In [1]: import numpy as np

In [2]: np.set_printoptions(precision=1, suppress=True, linewidth=120, legacy="1.25")

In [3]: F = np.loadtxt("run6.csv", delimiter=",")

In [4]: F
Out[4]: 
array([[0., 2., 0., 1., 1., 2., 2., 2., 0., 0., 1., 2., 2.],
       [2., 0., 2., 0., 1., 1., 2., 2., 2., 0., 0., 1., 2.],
       [2., 2., 0., 2., 0., 1., 1., 2., 2., 2., 0., 0., 1.],
       [1., 2., 2., 0., 2., 0., 1., 1., 2., 2., 2., 0., 0.],
       [0., 1., 2., 2., 0., 2., 0., 1., 1., 2., 2., 2., 0.],
       [0., 0., 1., 2., 2., 0., 2., 0., 1., 1., 2., 2., 2.],
       [2., 0., 0., 1., 2., 2., 0., 2., 0., 1., 1., 2., 2.],
       [2., 2., 0., 0., 1., 2., 2., 0., 2., 0., 1., 1., 2.],
       [2., 2., 2., 0., 0., 1., 2., 2., 0., 2., 0., 1., 1.],
       [1., 2., 2., 2., 0., 0., 1., 2., 2., 0., 2., 0., 1.],
       [1., 1., 2., 2., 2., 0., 0., 1., 2., 2., 0., 2., 0.],
       [0., 1., 1., 2., 2., 2., 0., 0., 1., 2., 2., 0., 2.],
       [2., 0., 1., 1., 2., 2., 2., 0., 0., 1., 2., 2., 0.]])

In [5]: rng = np.random.default_rng(48)

In [6]: idx = rng.permutation(13)

In [7]: out = F[:, idx] * rng.choice([-1, 1], 13)

In [8]: print(out)
[[-2.  2.  1.  0.  1. -2.  1. -2. -0. -2. -2. -0. -0.]
 [-1.  0.  0.  2.  1. -2.  0. -2. -2. -2. -1. -2. -0.]
 [-1.  2.  2.  0.  0. -1.  0. -1. -2. -2. -0. -2. -2.]
 [-0.  2.  0.  2.  2. -1.  2. -0. -2. -1. -0. -1. -2.]
 [-2.  1.  2.  2.  0. -0.  2. -0. -1. -1. -2. -0. -2.]
 [-0.  0.  2.  1.  2. -2.  2. -2. -1. -0. -2. -0. -1.]
 [-2.  0.  1.  0.  2. -0.  1. -2. -0. -2. -2. -2. -1.]
 [-2.  2.  0.  0.  1. -2.  1. -2. -2. -0. -1. -2. -0.]
 [-1.  2.  0.  2.  0. -2.  0. -1. -0. -2. -1. -2. -2.]
 [-0.  2.  2.  2.  0. -1.  2. -1. -2. -2. -0. -1. -0.]
 [-0.  1.  2.  2.  2. -0.  0. -0. -2. -1. -2. -1. -2.]
 [-2.  1.  2.  1.  2. -0.  2. -2. -1. -0. -0. -0. -2.]
 [-2.  0.  1.  1.  2. -2.  2. -0. -0. -0. -2. -2. -1.]]

In [9]: U, _, Vh = np.linalg.svd(F.T @ out)

In [10]: idx
Out[10]: array([ 5,  1,  3,  2,  4,  6, 10, 12,  8,  7, 11,  0,  9])

In [11]: print(np.fft.fft(F[0]))
[15. +0.j  -0.8-0.6j  2.7+4.5j -3.1-0.7j -0.7-1.8j -2.2-0.8j -3.3-2.j  -3.3+2.j  -2.2+0.8j -0.7+1.8j -3.1+0.7j
  2.7-4.5j -0.8+0.6j]

In [12]: np.sort(np.abs(np.fft.fft(F[0]))), np.sort(np.linalg.svd(F, compute_uv=False))
Out[12]: 
(array([ 1. ,  1. ,  2. ,  2. ,  2.4,  2.4,  3.2,  3.2,  3.8,  3.8,  5.2,  5.2, 15. ]),
 array([ 1. ,  1. ,  2. ,  2. ,  2.4,  2.4,  3.2,  3.2,  3.8,  3.8,  5.2,  5.2, 15. ]))

In [13]: (F @ F)[0]
Out[13]: array([18., 10., 16., 16., 24., 20., 17., 11., 17., 16., 20., 20., 20.])

In [14]: np.allclose(F @ F.T, F.T @ F)
Out[14]: True
